% python3 -q
>>> import numpy as np
>>> from numpy import linalg as LA
>>> np.set_printoptions(suppress=True, linewidth=100)
>>> rnd = lambda a: np.round(a, 1) + 0
>>> X = np.loadtxt("mat.csv", delimiter=",")
>>> X
array([[6., 0., 5., 5., 0.],
       [0., 6., 0., 0., 5.],
       [5., 0., 6., 5., 0.],
       [5., 0., 5., 6., 0.],
       [0., 5., 0., 0., 6.]])
>>> # symmetric
>>> np.flatnonzero(LA.matrix_power((X != 0) + (X.T != 0) + np.eye(5), 5)[3])
array([0, 2, 3])
>>> print(X @ X)
[[86.  0. 85. 85.  0.]
 [ 0. 61.  0.  0. 60.]
 [85.  0. 86. 85.  0.]
 [85.  0. 85. 86.  0.]
 [ 0. 60.  0.  0. 61.]]
>>> rnd(np.sort(LA.eigvals(X).real))
array([ 1.,  1.,  1., 11., 16.])
>>> [round(float(x), 1) for x in LA.svd(X, compute_uv=False)[:3]]
[16.0, 11.0, 1.0]
>>> rnd(np.abs(LA.svd(X)[2][-1]))
array([0.8, 0. , 0.4, 0.4, 0. ])
>>> round(np.log10(LA.cond(X)))
1
>>> np.argsort(-LA.norm(X, axis=0).round(6), kind="stable")[:3]
array([0, 2, 3])
>>> W1 = np.array([[-4, -1], [-4, -2], [-9, 0], [8, 6], [-5, 1]])
>>> beta = np.array([-2, 2])
>>> H = np.maximum(X @ W1 + beta, 0)
>>> (H > 0).astype(int)
array([[0, 1],
       [0, 0],
       [0, 1],
       [0, 1],
       [0, 0]])
>>> print(LA.matrix_rank(H))
1
>>> (H > 0).mean(axis=0)
array([0. , 0.6])
>>> basis = np.array([[1, 2, -2], [-1, 2, -2]])
>>> (H @ basis).round(6).argmax(axis=1)
array([1, 0, 1, 1, 0])
>>> print(H @ basis)
[[-26.  52. -52.]
 [  0.   0.   0.]
 [-27.  54. -54.]
 [-33.  66. -66.]
 [  0.   0.   0.]]
>>> E = np.load("case16.npy")
>>> E
array([[ 2, -4,  1,  1],
       [-4,  0,  0,  1],
       [ 1,  0, -2,  0],
       [ 1,  1,  0,  6]])
>>> print(rnd(LA.det(E.T)))
213.0
>>> print(np.einsum("ij,ji->", E, E))
82
>>> rnd(LA.eigvals(E))
array([ 5.2,  6.2, -3.6, -1.8])
>>> F = np.loadtxt("out9.csv", delimiter=",")
>>> F
array([[0.5, 0.4, 0.1],
       [0.1, 0.6, 0.3],
       [0.2, 0.4, 0.4]])
>>> q = F.astype(float).copy()
>>> for j in range(3):
...     q[:, j] -= q[:, :j] @ (q[:, :j].T @ q[:, j])
...     q[:, j] /= LA.norm(q[:, j])
... 
>>> rnd(q.T @ q)
array([[1., 0., 0.],
       [0., 1., 0.],
       [0., 0., 1.]])
>>> A2 = LA.invert(F)
Traceback (most recent call last):
  File "<python-input-33>", line 1, in <module>
    A2 = LA.invert(F)
         ^^^^^^^^^
AttributeError: module 'numpy.linalg' has no attribute 'invert'
>>> A2 = LA.inv(F)
>>> np.allclose(A2, F.T)
False
>>> rnd(LA.inv(A2))
array([[0.5, 0.4, 0.1],
       [0.1, 0.6, 0.3],
       [0.2, 0.4, 0.4]])
>>> rnd(A2)
array([[ 2. , -2. ,  1. ],
       [ 0.3,  3. , -2.3],
       [-1.3, -2. ,  4.3]])
>>> rnd(LA.slogdet(F)[0])
np.float64(1.0)
>>> rnd(LA.det(F) * A2)
array([[ 0.1, -0.1,  0.1],
       [ 0. ,  0.2, -0.1],
       [-0.1, -0.1,  0.3]])
